$ python -q
>>> import numpy as np
>>> from numpy import linalg as LA
>>> np.set_printoptions(precision=2, suppress=True, linewidth=100, legacy="1.25")
>>> arr = np.array([[1.4, -0.2, 0.5, 1.7, -0.2, -0.5, 0.3, -0.3, -1.3],
...     [2.4, -0.2, 1.5, -1.0, -1.2, 1.0, 0.9, 0.9, -0.2],
...     [2.6, -0.1, 0.0, 0.1, -1.0, 0.6, -1.0, -0.7, 0.4],
...     [-0.3, -1.0, 0.7, -1.2, 0.2, -0.4, 1.8, -0.9, 0.9],
...     [2.57, 0.03, 0.0, 0.06, -1.05, 0.58, -0.94, -0.68, 0.42],
...     [-0.1, 2.2, 2.1, -1.6, 0.2, 2.0, 0.6, 2.1, 0.9],
...     [-0.1, -0.7, 0.8, 0.2, 1.2, 1.0, 0.2, 0.5, -0.5]])
>>> Uu, sv, vt = LA.svd(arr)
>>> np.argmax(sv[:-1] / (sv[1:] + 1e-6)) + 1
6
>>> sv
array([5.34, 5.06, 2.99, 2.63, 1.57, 1.05, 0.03])
>>> A2 = Uu[:, :6] @ np.diag(sv[:6]) @ vt[:6]
>>> LA.matrix_rank(arr, rtol=0.05)
6
>>> data = np.loadtxt("block8.csv", delimiter=",")
>>> data
array([[ -3.,  -2.,  -1.,   0.,   1.,   2.,   3.,   4.,   5.,   6.,   7.],
       [  8.,   9.,  10.,  11.,  12.,  13.,  14.,  15.,  16.,  17.,  18.],
       [ 19.,  20.,  21.,  22.,  23.,  24.,  25.,  26.,  27.,  28.,  29.],
       [ 30.,  31.,  32.,  33.,  34.,  35.,  36.,  37.,  38.,  39.,  40.],
       [ 41.,  42.,  43.,  44.,  45.,  46.,  47.,  48.,  49.,  50.,  51.],
       [ 52.,  53.,  54.,  55.,  56.,  57.,  58.,  59.,  60.,  61.,  62.],
       [ 63.,  64.,  65.,  66.,  67.,  68.,  69.,  70.,  71.,  72.,  73.],
       [ 74.,  75.,  76.,  77.,  78.,  79.,  80.,  81.,  82.,  83.,  84.],
       [ 85.,  86.,  87.,  88.,  89.,  90.,  91.,  92.,  93.,  94.,  95.],
       [ 96.,  97.,  98.,  99., 100., 101., 102., 103., 104., 105., 106.],
       [107., 108., 109., 110., 111., 112., 113., 114., 115., 116., 117.],
       [118., 119., 120., 121., 122., 123., 124., 125., 126., 127., 128.]])
>>> f = np.array([0, 2])
>>> np.polyval(f, arr[3])
array([2., 2., 2., 2., 2., 2., 2., 2., 2.])
>>> np.cross(arr[3, :3], arr[4, :3])
array([-0.02,  1.8 ,  2.56])
